In [1]: import numpy as np

In [2]: np.set_printoptions(precision=2, suppress=True, linewidth=160, legacy="1.25")

In [3]: cent = 10 * np.array([[0.5, -1.2, -1.2], [-0.7, 0.0, -0.8]])

In [4]: rng = np.random.default_rng(12)

In [5]: idx = rng.integers(0, 2, 22)

In [6]: X = cent[idx] + rng.normal(size=(22, 3))

In [7]: X
Out[7]: 
array([[ -6.5 ,  -1.91,  -7.85],
       [  4.09, -10.22, -11.11],
       [ -6.05,  -0.06,  -7.39],
       [ -6.34,  -0.34,  -8.5 ],
       [  4.89, -12.61, -12.59],
       [  4.72, -12.73, -11.23],
       [  3.4 , -11.18, -12.63],
       [  4.45, -13.35, -12.14],
       [ -7.25,   0.19,  -8.53],
       [  5.09, -10.18, -11.59],
       [  4.43, -11.05, -12.13],
       [  5.59, -11.39, -12.39],
       [ -8.93,  -0.35,  -7.45],
       [ -7.38,   0.44,  -7.02],
       [ -7.54,   1.23,  -6.38],
       [  6.08, -10.83, -10.9 ],
       [  7.25, -11.81, -12.  ],
       [ -6.4 ,  -0.91,  -9.55],
       [  4.12, -11.63, -11.53],
       [ -8.54,  -1.88,  -8.32],
       [ -7.19,  -0.05,  -7.33],
       [  6.23, -11.77, -11.39]])

In [8]: cent = X[[18, 5]].astype(float)

In [9]: for _ in range(6):
   ...:     idx = np.linalg.norm(X[:, None] - cent, axis=-1).argmin(axis=1)
   ...:     cent = np.array([X[idx == j].mean(axis=0) for j in range(2)])
   ...: 

In [10]: idx
Out[10]: array([0, 1, 0, 0, 1, 1, 1, 1, 0, 1, 1, 1, 0, 0, 0, 1, 1, 0, 1, 0, 0, 1])

In [11]: cent
Out[11]: 
array([[ -7.21,  -0.36,  -7.83],
       [  5.03, -11.56, -11.8 ]])

In [12]: cent[1] - cent[0]
Out[12]: array([ 12.24, -11.2 ,  -3.97])

In [13]: Q, R = np.linalg.qr(X)

In [14]: np.abs(np.diag(R))
Out[14]: array([29.06, 33.02,  7.28])

In [15]: np.allclose(R.T @ R, X.T @ X)
Out[15]: True

In [16]: B = X + rng.integers(-2, 3, (22, 2)) @ rng.integers(-2, 3, (2, 3))

In [17]: B
Out[17]: 
array([[ -6.5 ,   0.09,  -9.85],
       [  6.09,  -8.22, -13.11],
       [-14.05,  -2.06,  -5.39],
       [-14.34,  -2.34,  -6.5 ],
       [  6.89, -12.61, -12.59],
       [  4.72, -11.73, -12.23],
       [  5.4 , -11.18, -12.63],
       [  2.45, -12.35, -13.14],
       [ -1.25,   1.19,  -9.53],
       [  3.09, -12.18,  -9.59],
       [  4.43, -12.05, -11.13],
       [  5.59, -12.39, -11.39],
       [-10.93,  -1.35,  -6.45],
       [ -9.38,   1.44,  -8.02],
       [ -7.54,  -0.77,  -4.38],
       [  4.08,  -9.83, -11.9 ],
       [  7.25, -11.81, -12.  ],
       [-10.4 ,  -0.91,  -9.55],
       [  0.12, -11.63, -11.53],
       [ -4.54,  -0.88,  -9.32],
       [ -3.19,  -0.05,  -7.33],
       [  8.23, -10.77, -12.39]])

In [18]: B - X
Out[18]: 
array([[ 0.,  2., -2.],
       [ 2.,  2., -2.],
       [-8., -2.,  2.],
       [-8., -2.,  2.],
       [ 2.,  0.,  0.],
       [ 0.,  1., -1.],
       [ 2.,  0.,  0.],
       [-2.,  1., -1.],
       [ 6.,  1., -1.],
       [-2., -2.,  2.],
       [ 0., -1.,  1.],
       [ 0., -1.,  1.],
       [-2., -1.,  1.],
       [-2.,  1., -1.],
       [ 0., -2.,  2.],
       [-2.,  1., -1.],
       [ 0.,  0.,  0.],
       [-4.,  0.,  0.],
       [-4.,  0.,  0.],
       [ 4.,  1., -1.],
       [ 4.,  0.,  0.],
       [ 2.,  1., -1.]])

In [19]: np.round(np.linalg.svd(B - X, compute_uv=False), 2) + 0
Out[19]: array([16.89,  6.84,  0.  ])
